$ python -q
>>> import numpy as np
>>> np.set_printoptions(suppress=True, linewidth=160)
>>> X = np.array([[0.3, 0.0, -0.9, 0.9, 1.9],
...     [-0.7, 1.3, -0.9, -1.0, 0.1],
...     [-0.8, 0.5, -0.4, 1.6, -0.9],
...     [1.1, -0.6, -0.2, -0.8, -0.6],
...     [-0.5, -0.8, -1.1, 0.7, 0.5]])
>>> X[:, 3] *= 20
>>> X
array([[  0.3,   0. ,  -0.9,  18. ,   1.9],
       [ -0.7,   1.3,  -0.9, -20. ,   0.1],
       [ -0.8,   0.5,  -0.4,  32. ,  -0.9],
       [  1.1,  -0.6,  -0.2, -16. ,  -0.6],
       [ -0.5,  -0.8,  -1.1,  14. ,   0.5]])
>>> # column 3 dominates
>>> left, sig, vt = np.linalg.svd(X)
>>> sig.round(1)
array([46.9,  2.4,  2.2,  1.3,  0.8])
>>> other = left[:, :1] @ np.diag(sig[:1]) @ vt[:1]
>>> round(float(np.linalg.norm(X - other) / np.linalg.norm(X)), 1)
0.1
>>> other.round(1)
array([[ -0.3,  -0.1,  -0.2,  18. ,   0.2],
       [  0.3,   0.1,   0.2, -20. ,  -0.2],
       [ -0.4,  -0.2,  -0.3,  32. ,   0.3],
       [  0.2,   0.1,   0.2, -16. ,  -0.1],
       [ -0.2,  -0.1,  -0.1,  14. ,   0.1]])
>>> np.linalg.matrix_rank(other)
np.int64(1)
>>> round(float(np.linalg.norm(X - other, 2)), 1), round(sig[1], 1)
(2.4, np.float64(2.4))
>>> round(np.abs(X - other).max(), 1)
np.float64(1.7)
>>> np.round(np.linalg.norm(other, axis=1), 1)
array([18., 20., 32., 16., 14.])
>>> np.round(np.linalg.norm(other, 2), 1)
np.float64(46.9)
>>> np.round(np.linalg.norm(other, "nuc"), 1)
np.float64(46.9)
>>> np.round(np.linalg.norm(other, 1), 1), round(float(np.linalg.norm(other, np.inf)), 1)
(np.float64(100.0), 33.2)
>>> round(float(np.linalg.norm(other[4], 1)), 1), round(float(np.linalg.norm(other[4], np.inf)), 1)
(14.6, 14.0)
>>> rng = np.random.default_rng(47)
>>> z = rng.integers(0, 3, 3)
>>> m1 = (z[:, None] == z) * -2 + np.eye(3)
>>> m1
array([[-1.,  0.,  0.],
       [ 0., -1.,  0.],
       [ 0.,  0., -1.]])
>>> # splits into 3 blocks
>>> O, Rm = np.linalg.qr(m1)
>>> print(O @ Rm)
[[-1.  0.  0.]
 [ 0. -1.  0.]
 [ 0.  0. -1.]]
>>> np.abs(np.diag(Rm))
array([1., 1., 1.])
>>> abs(Rm[0, 0]), round(float(np.linalg.norm(m1[:, 0])), 1)
(np.float64(1.0), 1.0)
>>> O.T @ O
array([[1., 0., 0.],
       [0., 1., 0.],
       [0., 0., 1.]])
>>> O.shape, Rm.shape
((3, 3), (3, 3))
>>> print(O)
[[ 1.  0.  0.]
 [-0.  1.  0.]
 [-0. -0.  1.]]
>>> print(np.flatnonzero(np.linalg.matrix_power((m1 != 0) + (m1.T != 0) + np.eye(3), 3)[2]))
[2]
>>> (m1 != 0).astype(int)
array([[1, 0, 0],
       [0, 1, 0],
       [0, 0, 1]])
>>> np.round(np.linalg.det(m1), 1)
np.float64(-1.0)
>>> O, evecs = np.linalg.qr(X[:, :2])[0], np.linalg.qr(X[:, 2:])[0]
>>> sig = np.linalg.svd(O.T @ evecs, compute_uv=False)
>>> (sig > 0.9).sum()
np.int64(0)
>>> E = np.array([[-1.0, 0.0, -2.0, 0.0, 0.0],
...     [0.0, -1.0, 0.0, -2.0, -2.0],
...     [-2.0, 0.0, -1.0, 0.0, 0.0],
...     [0.0, -2.0, 0.0, -1.0, -2.0],
...     [0.0, -2.0, 0.0, -2.0, -1.0]])
>>> # symmetric
>>> vals, evecs = np.linalg.eigh(E)
>>> x0 = np.array([1, 3, 3, 2, 1])
>>> x0 @ E @ x0
np.float64(-80.0)
>>> np.round(evecs * np.maximum(vals, 0) @ evecs.T, 1)
array([[ 0.5,  0. , -0.5,  0. ,  0. ],
       [ 0. ,  0.7,  0. , -0.3, -0.3],
       [-0.5,  0. ,  0.5,  0. ,  0. ],
       [ 0. , -0.3,  0. ,  0.7, -0.3],
       [ 0. , -0.3,  0. , -0.3,  0.7]])
>>> np.round(np.linalg.eigvalsh(E[1:, 1:]), 1)
array([-5., -1.,  1.,  1.])
>>> round(x0 @ E @ x0 / (x0 @ x0), 1), vals[0], vals[-1]
(np.float64(-3.3), np.float64(-5.0), np.float64(1.0))
>>> r0 = np.array([0, 1, 1, 0, 2])
>>> other = E + np.outer(r0, np.eye(5)[0])
>>> print(np.linalg.matrix_rank(np.linalg.inv(other) - np.linalg.inv(E), tol=1e-8))
1
>>> other
array([[-1.,  0., -2.,  0.,  0.],
       [ 1., -1.,  0., -2., -2.],
       [-1.,  0., -1.,  0.,  0.],
       [ 0., -2.,  0., -1., -2.],
       [ 2., -2.,  0., -2., -1.]])
>>> vals, evecs = np.linalg.eig(E)
>>> np.prod(vals)
np.float64(15.0)
>>> print(np.round(np.sort(np.linalg.eigvals(E @ E)), 1))
[ 1.  1.  1.  9. 25.]
>>> np.round(np.sort(np.linalg.eigvals(E.T)), 1)
array([-5., -3.,  1.,  1.,  1.])
>>> np.round(E @ evecs[:, 0] - vals[0] * evecs[:, 0], 1) + 0
array([0., 0., 0., 0., 0.])
>>> W1 = np.array([[2, 6, 1, 0], [8, 0, 0, 1], [9, 4, 5, 1], [0, 0, 6, 3], [2, 3, 3, 0]])
>>> b = np.array([4, 1, 4, 1])
>>> act = np.maximum(E @ W1 + b, 0)
>>> np.linalg.matrix_rank(act)
np.int64(0)
>>> (act > 0).mean(axis=0)
array([0., 0., 0., 0.])
>>> (act > 0).astype(int)
array([[0, 0, 0, 0],
       [0, 0, 0, 0],
       [0, 0, 0, 0],
       [0, 0, 0, 0],
       [0, 0, 0, 0]])
>>> basis = np.array([[7, -2], [6, 6], [-9, -4], [-8, -9]])
>>> W1 @ basis
array([[ 41,  28],
       [ 48, -25],
       [ 34, -23],
       [-78, -51],
       [  5,   2]])
>>> (act @ basis).round(6).argmax(axis=1)
array([0, 0, 0, 0, 0])
>>> act @ basis
array([[0., 0.],
       [0., 0.],
       [0., 0.],
       [0., 0.],
       [0., 0.]])
>>> z = rng.integers(0, 2, 5)
>>> W0 = (z[:, None] == z) * -2 + np.eye(5)
>>> W0
array([[-1.,  0.,  0.,  0.,  0.],
       [ 0., -1., -2., -2., -2.],
       [ 0., -2., -1., -2., -2.],
       [ 0., -2., -2., -1., -2.],
       [ 0., -2., -2., -2., -1.]])
>>> np.flatnonzero(np.linalg.matrix_power((W0 != 0) + (W0.T != 0) + np.eye(5), 5)[1])
array([1, 2, 3, 4])
>>> (np.linalg.matrix_power((W0 != 0) + (W0.T != 0) + np.eye(5), 5) > 0).astype(int)
array([[1, 0, 0, 0, 0],
       [0, 1, 1, 1, 1],
       [0, 1, 1, 1, 1],
       [0, 1, 1, 1, 1],
       [0, 1, 1, 1, 1]])
>>> (W0 != 0).astype(int)
array([[1, 0, 0, 0, 0],
       [0, 1, 1, 1, 1],
       [0, 1, 1, 1, 1],
       [0, 1, 1, 1, 1],
       [0, 1, 1, 1, 1]])
>>> W0 @ W0
array([[ 1.,  0.,  0.,  0.,  0.],
       [ 0., 13., 12., 12., 12.],
       [ 0., 12., 13., 12., 12.],
       [ 0., 12., 12., 13., 12.],
       [ 0., 12., 12., 12., 13.]])
>>> np.round(np.linalg.eigvals(W0), 1)
array([ 1., -7.,  1.,  1., -1.])
>>> np.einsum("ij,ji->", W0, W0)
np.float64(53.0)
>>> np.einsum("ii->", W0)
np.float64(-5.0)
>>> print(np.round(np.linalg.det(2 * W0), 1), np.round(np.linalg.det(W0), 1))
224.0 7.0
>>> left, sig, vt = np.linalg.svd(W0, full_matrices=False)
>>> print((sig > 1e-8).sum())
5
>>> np.round(np.cumsum(sig ** 2) / np.sum(sig ** 2), 1)
array([0.9, 0.9, 1. , 1. , 1. ])
>>> sig.round(1)
array([7., 1., 1., 1., 1.])
>>> np.round(left.T @ left, 1) + 0
array([[1., 0., 0., 0., 0.],
       [0., 1., 0., 0., 0.],
       [0., 0., 1., 0., 0.],
       [0., 0., 0., 1., 0.],
       [0., 0., 0., 0., 1.]])
>>> np.allclose(left * sig @ vt, W0)
True
>>> left.shape, sig.shape, vt.shape
((5, 5), (5,), (5, 5))
>>> np.round(sig / sig[0], 1)
array([1. , 0.1, 0.1, 0.1, 0.1])
>>> np.abs(left[:, 0]).round(6).argmax()
np.int64(1)
>>> O, evecs = np.linalg.qr(W0[:, :1])[0], np.linalg.qr(W0[:, 1:])[0]
>>> sig = np.linalg.svd(O.T @ evecs, compute_uv=False)
>>> sig.round(1) + 0
array([0.])
>>> np.round(np.degrees(np.arccos(sig.clip(0, 1))), 1)
array([90.])
>>> J = np.load("a.npy")
>>> J
array([[  3,  -2,   2,   1],
       [ -3,  -2,   2,   2],
       [  1,   3,   3,  -3],
       [ -9, -10,  10,   9]])
>>> # rank 3
>>> z = rng.permutation(5)
>>> z
array([1, 0, 2, 3, 4])
>>> other = W0[z][:, z]
>>> print(np.round(np.sort(np.abs(np.linalg.eigvals(other))), 1))
[1. 1. 1. 1. 7.]
>>> print(np.allclose(other, W0))
False
>>> print(round(np.linalg.det(other), 1), np.round(np.linalg.det(W0[z]), 1))
7.0 -7.0
>>> M = np.load("w.npy")
>>> print(M)
[[-1.  0. -2. -2.]
 [ 0. -1.  0.  0.]
 [-2.  0. -1. -2.]
 [-2.  0. -2. -1.]]
>>> # symmetric
>>> z = rng.permutation(4)
>>> other = M[:, z] * rng.choice([-1, 1], 4)
>>> other
array([[-2.,  2., -1., -0.],
       [ 0., -0.,  0.,  1.],
       [-2.,  1., -2., -0.],
       [-1.,  2., -2., -0.]])
>>> left, _, vt = np.linalg.svd(M.T @ other)
>>> np.round(left @ vt, 1) + 0
array([[ 0.,  0.,  1.,  0.],
       [ 0.,  0.,  0., -1.],
       [ 0., -1.,  0.,  0.],
       [ 1.,  0.,  0.,  0.]])
>>> np.round(np.linalg.lstsq(M, other)[0], 1) + 0
array([[ 0.,  0.,  1.,  0.],
       [ 0.,  0.,  0., -1.],
       [ 0., -1.,  0.,  0.],
       [ 1.,  0.,  0.,  0.]])
